$ python -q
>>> import numpy as np
>>> import numpy.linalg as la
>>> np.set_printoptions(precision=3, suppress=True, linewidth=120, floatmode="fixed")
>>> rd = lambda a: np.round(a, 3) + 0
>>> E = np.loadtxt("sample19.csv", delimiter=",")
>>> print(E)
[[ 3.000  3.000  3.000  3.000]
 [ 3.000  6.000  6.000  6.000]
 [ 3.000  6.000  9.000  9.000]
 [ 3.000  6.000  9.000 12.000]]
>>> vec = np.array([1, 0, -3, 8])
>>> rhs = E @ vec
>>> b, lr = np.zeros(4), 1 / la.norm(E, 2) ** 2
>>> for i in range(150):
...     b -= lr * E.T @ (E @ b - rhs)
...     if i % 50 == 0: print(i, round(la.norm(E @ b - rhs), 3))
... 
0 14.31
50 9.024
100 6.752
>>> print(rd(b))
[-0.185 -0.573  0.775  5.466]
>>> evals, vecs = la.eig(E)
>>> print(rd(E @ vecs[:, 0] - evals[0] * vecs[:, 0]))
[0.000 0.000 0.000 0.000]
>>> print(rd(np.sort(la.eigvals(E @ E))))
[  0.721   1.633   9.000 618.645]
>>> print(rd(np.prod(evals)))
81.0
>>> X = -2 * np.eye(4) + np.eye(4, k=1)
>>> print(X)
[[-2.000  1.000  0.000  0.000]
 [ 0.000 -2.000  1.000  0.000]
 [ 0.000  0.000 -2.000  1.000]
 [ 0.000  0.000  0.000 -2.000]]
>>> # triangular
>>> vec = np.array([-1, -8, 5, -9])
>>> rhs = X @ vec
>>> b, lr = np.zeros(4), 1 / la.norm(X, 2) ** 2
>>> for i in range(5):
...     b -= lr * X.T @ (X @ b - rhs)
...     if i % 1 == 0: print(i, round(la.norm(X @ b - rhs), 3))
... 
0 6.089
1 4.533
2 3.612
3 2.906
4 2.341
>>> print(rd(b))
[-0.096 -6.885  6.019 -8.387]
>>> print(rd(np.abs(la.eigvals(X)).max()))
2.0
>>> print(np.trace(X))
-8.0
>>> print(X @ X)
[[ 4.000 -4.000  1.000  0.000]
 [ 0.000  4.000 -4.000  1.000]
 [ 0.000  0.000  4.000 -4.000]
 [ 0.000  0.000  0.000  4.000]]
>>> print(rd(la.matrix_power(X, 4)))
[[ 16.000 -32.000  24.000  -8.000]
 [  0.000  16.000 -32.000  24.000]
 [  0.000   0.000  16.000 -32.000]
 [  0.000   0.000   0.000  16.000]]
>>> q, r_ = la.qr(X)
>>> print(r_)
[[-2.000  1.000  0.000  0.000]
 [ 0.000 -2.000  1.000  0.000]
 [ 0.000  0.000 -2.000  1.000]
 [ 0.000  0.000  0.000 -2.000]]
>>> print(np.trace(q @ q.T))
4.0
>>> print(np.abs(np.diag(r_)))
[2.000 2.000 2.000 2.000]
>>> print(q.shape, r_.shape)
(4, 4) (4, 4)
>>> print(q.T @ q)
[[1.000 0.000 0.000 0.000]
 [0.000 1.000 0.000 0.000]
 [0.000 0.000 1.000 0.000]
 [0.000 0.000 0.000 1.000]]
>>> Y = np.array([[-3, -2, 0], [1, 3, 2]])
>>> cent = np.kron(Y, X)
>>> print(cent.shape)
(8, 12)
>>> print(cent)
[[ 6.000 -3.000 -0.000 -0.000  4.000 -2.000 -0.000 -0.000 -0.000  0.000  0.000  0.000]
 [-0.000  6.000 -3.000 -0.000 -0.000  4.000 -2.000 -0.000  0.000 -0.000  0.000  0.000]
 [-0.000 -0.000  6.000 -3.000 -0.000 -0.000  4.000 -2.000  0.000  0.000 -0.000  0.000]
 [-0.000 -0.000 -0.000  6.000 -0.000 -0.000 -0.000  4.000  0.000  0.000  0.000 -0.000]
 [-2.000  1.000  0.000  0.000 -6.000  3.000  0.000  0.000 -4.000  2.000  0.000  0.000]
 [ 0.000 -2.000  1.000  0.000  0.000 -6.000  3.000  0.000  0.000 -4.000  2.000  0.000]
 [ 0.000  0.000 -2.000  1.000  0.000  0.000 -6.000  3.000  0.000  0.000 -4.000  2.000]
 [ 0.000  0.000  0.000 -2.000  0.000  0.000  0.000 -6.000  0.000  0.000  0.000 -4.000]]
>>> P = np.triu(np.array([[0, 3, 2, 2], [-3, 3, -1, -2], [2, 2, 2, 1], [0, 3, 1, 0]]), 1) + np.eye(4)
>>> Y = P @ X @ la.inv(P)
>>> print(Y)
[[-2.000  1.000  4.000  0.000]
 [ 0.000 -2.000  1.000 -2.000]
 [ 0.000  0.000 -2.000  1.000]
 [ 0.000  0.000  0.000 -2.000]]
>>> print(P @ X - X @ P)
[[ 0.000  0.000  4.000  4.000]
 [ 0.000  0.000  0.000 -2.000]
 [ 0.000  0.000  0.000  0.000]
 [ 0.000  0.000  0.000  0.000]]
>>> print(np.trace(Y), np.trace(X))
-8.0 -8.0
>>> Y = np.array([[-3, 3, 1], [1, 0, -3], [0, 0, -1]])
>>> m1 = Y + Y.T
>>> print(m1)
[[-6  4  1]
 [ 4  0 -3]
 [ 1 -3 -2]]
>>> # symmetric, so the eigenvalues are real
>>> print(np.abs(X).max())
2.0
>>> print(np.count_nonzero(X))
7
>>> print(rd(la.svd(X, compute_uv=False)))
[2.851 2.433 1.837 1.255]
>>> print(X.sum(axis=1))
[-1.000 -1.000 -1.000 -2.000]
>>> print(rd(la.norm(X)))
4.359
>>> print(np.unravel_index(np.abs(X).argmax(), X.shape))
(np.int64(0), np.int64(0))
>>> print(X.sum(axis=0))
[-2.000 -1.000 -1.000 -1.000]
>>> print(np.kron(np.eye(2, dtype=int), m1))
[[-6  4  1  0  0  0]
 [ 4  0 -3  0  0  0]
 [ 1 -3 -2  0  0  0]
 [ 0  0  0 -6  4  1]
 [ 0  0  0  4  0 -3]
 [ 0  0  0  1 -3 -2]]
>>> print(np.einsum("ii->", m1))
-8
>>> print(rd(la.eigvals(m1)))
[-8.790 -2.290  3.080]
>>> print(np.einsum("ij,ji->", m1, m1))
92
>>> evals, vecs = la.eigh(m1)
>>> print(rd(vecs.T @ vecs))
[[1.000 0.000 0.000]
 [0.000 1.000 0.000]
 [0.000 0.000 1.000]]
>>> print(rd(la.svd(m1, compute_uv=False)))
[8.790 3.080 2.290]
>>> print(rd(vecs @ np.diag(evals) @ vecs.T))
[[-6.000  4.000  1.000]
 [ 4.000  0.000 -3.000]
 [ 1.000 -3.000 -2.000]]
>>> print(evals.sum(), np.trace(m1))
-8.0 -8
>>> print((evals > 1e-8).sum(), (evals < -1e-8).sum())
1 2
>>> print(np.abs(vecs[:, -1]).round(6).argmax())
1
>>> print(rd(evals))
[-8.790 -2.290  3.080]
>>> print(rd(la.eigvalsh(m1 + 3 * np.eye(3))))
[-5.790  0.710  6.080]
>>> P = np.triu(np.array([[1, 3, 3], [1, 1, 0], [2, 0, 3]]), 1) + np.eye(3)
>>> Y = P @ m1 @ la.inv(P)
>>> print(Y)
[[  9.000 -32.000 -41.000]
 [  4.000 -12.000 -15.000]
 [  1.000  -6.000  -5.000]]
>>> feats = np.loadtxt("arr.csv", delimiter=",")
>>> print(feats)
[[-3.000 -2.000]
 [-1.000  0.000]
 [ 1.000  2.000]
 [ 3.000  4.000]]
>>> Y = np.c_[feats[:, :1] @ np.array([[-1]]), np.array([5, 3, 4, 3])]
>>> print(Y)
[[ 3.000  5.000]
 [ 1.000  3.000]
 [-1.000  4.000]
 [-3.000  3.000]]
>>> print(rd(la.norm(Y - feats @ la.lstsq(feats, Y)[0], axis=0)))
[0.000 1.225]
>>> print(rd(la.lstsq(feats, Y[:, 0])[0]))
[-1.000  0.000]
>>> print(la.matrix_rank(Y))
2
>>> q, r_ = la.qr(feats)
>>> print(rd(r_))
[[ 4.472  4.472]
 [ 0.000 -2.000]]
>>> print(rd(np.trace(q @ q.T)))
2.0
>>> print(rd(q @ r_))
[[-3.000 -2.000]
 [-1.000  0.000]
 [ 1.000  2.000]
 [ 3.000  4.000]]
>>> q, vecs = la.qr(r_[:, :1])[0], la.qr(r_[:, 1:])[0]
>>> sig = la.svd(q.T @ vecs, compute_uv=False)
>>> print(rd(la.norm(q @ q.T - vecs @ vecs.T, 2)))
0.408
>>> print(rd(sig))
[0.913]
>>> print(rd(la.svd(feats, compute_uv=False)))
[6.488 1.378]
>>> print(feats.sum(axis=1))
[-5.000 -1.000  3.000  7.000]
>>> print(np.unravel_index(np.abs(feats).argmax(), feats.shape))
(np.int64(3), np.int64(1))
>>> print(la.matrix_rank(feats))
2
>>> F = np.load("w.npy")
>>> print(F)
[[0 1 2]
 [0 0 0]
 [0 0 0]]
>>> print(rd(la.eigvals(F).sum().real))
0.0
>>> print(np.einsum("ii->", F))
0
>>> print(np.einsum("ij,ji->", F, F))
0
>>> print(rd(la.det(F[::-1])))
0.0
>>> print(rd(la.eigvals(F)))
[0.000 0.000 0.000]
>>> print(rd(la.det(2 * F)), rd(la.det(F)))
0.0 0.0
>>> print(rd(np.trace(la.pinv(F) @ F)))
1.0
>>> print(rd(F @ la.pinv(F) @ F))
[[0.000 1.000 2.000]
 [0.000 0.000 0.000]
 [0.000 0.000 0.000]]
>>> arr = np.load("mat.npy")
>>> print(arr)
[[-3  0  2  1]
 [ 0  2  2  2]
 [-3  2 -2 -3]]
>>> t = np.radians(120)
>>> r_ = np.eye(4)
>>> r_[3, 3] = r_[0, 0] = np.cos(t)
>>> r_[3, 0], r_[0, 3] = -np.sin(t), np.sin(t)
>>> print(rd(r_))
[[-0.500  0.000  0.000  0.866]
 [ 0.000  1.000  0.000  0.000]
 [ 0.000  0.000  1.000  0.000]
 [-0.866  0.000  0.000 -0.500]]
>>> Y = arr @ r_.T
>>> print(rd(la.svd(arr, compute_uv=False)), rd(la.svd(Y, compute_uv=False)))
[5.313 4.307 2.286] [5.313 4.307 2.286]
>>> print(rd(la.det(r_)), rd(np.trace(r_)))
1.0 1.0
>>> print(arr.sum(axis=1))
[ 0  6 -6]
>>> print(np.count_nonzero(arr))
10
>>> print(la.matrix_rank(arr))
3
>>> print(arr.shape)
(3, 4)
>>> print(np.unravel_index(np.abs(arr).argmax(), arr.shape))
(np.int64(0), np.int64(0))
>>> print(np.abs(arr).max())
3
>>> print(arr - arr[0])
[[ 0  0  0  0]
 [ 3  2  0  1]
 [ 0  2 -4 -4]]
>>> vec = np.array([1, -4, -2, -4])
>>> print((arr * vec).sum(axis=1))
[-11 -20   5]
>>> print(arr @ (2 * vec))
[-22 -40  10]
>>> print((arr @ vec).argmax())
2
>>> print(arr * vec)
[[-3  0 -4 -4]
 [ 0 -8 -4 -8]
 [-3 -8  4 12]]
>>> print(la.norm(arr @ vec) <= la.norm(arr, 2) * la.norm(vec) + 1e-9)
True
>>> print(arr @ np.eye(4)[2])
[ 2.000  2.000 -2.000]
>>> M = np.loadtxt("test17.csv", delimiter=",")
>>> print(M)
[[1.000 1.000 0.000 2.000]
 [2.000 1.000 1.000 0.000]
 [0.000 2.000 1.000 1.000]
 [1.000 0.000 2.000 1.000]]
>>> q = M.astype(float).copy()
>>> for j in range(4):
...     q[:, j] -= q[:, :j] @ (q[:, :j].T @ q[:, j])
...     q[:, j] /= la.norm(q[:, j])
... 
>>> print(rd(q.T @ M))
[[2.449 1.225 1.633 1.225]
 [0.000 2.121 0.471 1.179]
 [0.000 0.000 1.764 0.252]
 [0.000 0.000 0.000 1.746]]
>>> def softmax(z):
...     e = np.exp(z - z.max(axis=-1, keepdims=True))
...     return e / e.sum(axis=-1, keepdims=True)
... 
>>> print(rd(softmax(M).sum(axis=1)))
[1.000 1.000 1.000 1.000]
>>> print(rd(softmax(10 * M[1])))
[1.000 0.000 0.000 0.000]
>>> print(rd(softmax(M[1] + 2)))
[0.534 0.197 0.197 0.072]
>>> scores = M @ M.T / np.sqrt(4)
>>> print(rd(softmax(scores)))
[[0.551 0.123 0.203 0.123]
 [0.123 0.551 0.123 0.203]
 [0.203 0.123 0.551 0.123]
 [0.123 0.203 0.123 0.551]]
>>> print(rd(la.det(2 * M)), rd(la.det(M)))
-256.0 -16.0
>>> data = np.tril(np.array([[8, 8, 9], [5, 3, 5], [8, 5, 0]]), -1) + np.eye(3, dtype=int)
>>> print(data)
[[1 0 0]
 [5 1 0]
 [8 5 1]]
>>> evals, vecs = la.eig(data)
>>> print(data @ vecs[:, 0] - evals[0] * vecs[:, 0])
[0.000 0.000 0.000]
>>> print(evals)
[1.000 1.000 1.000]
>>> print(rd(np.sort(la.eigvals(data.T))))
[1.000 1.000 1.000]
>>> print(rd(np.sort(la.eigvals(la.inv(data)))))
[1.000 1.000 1.000]
>>> print(data @ data)
[[ 1  0  0]
 [10  1  0]
 [41 10  1]]
>>> print(np.prod(np.diag(data)), rd(la.det(data)))
1 1.0
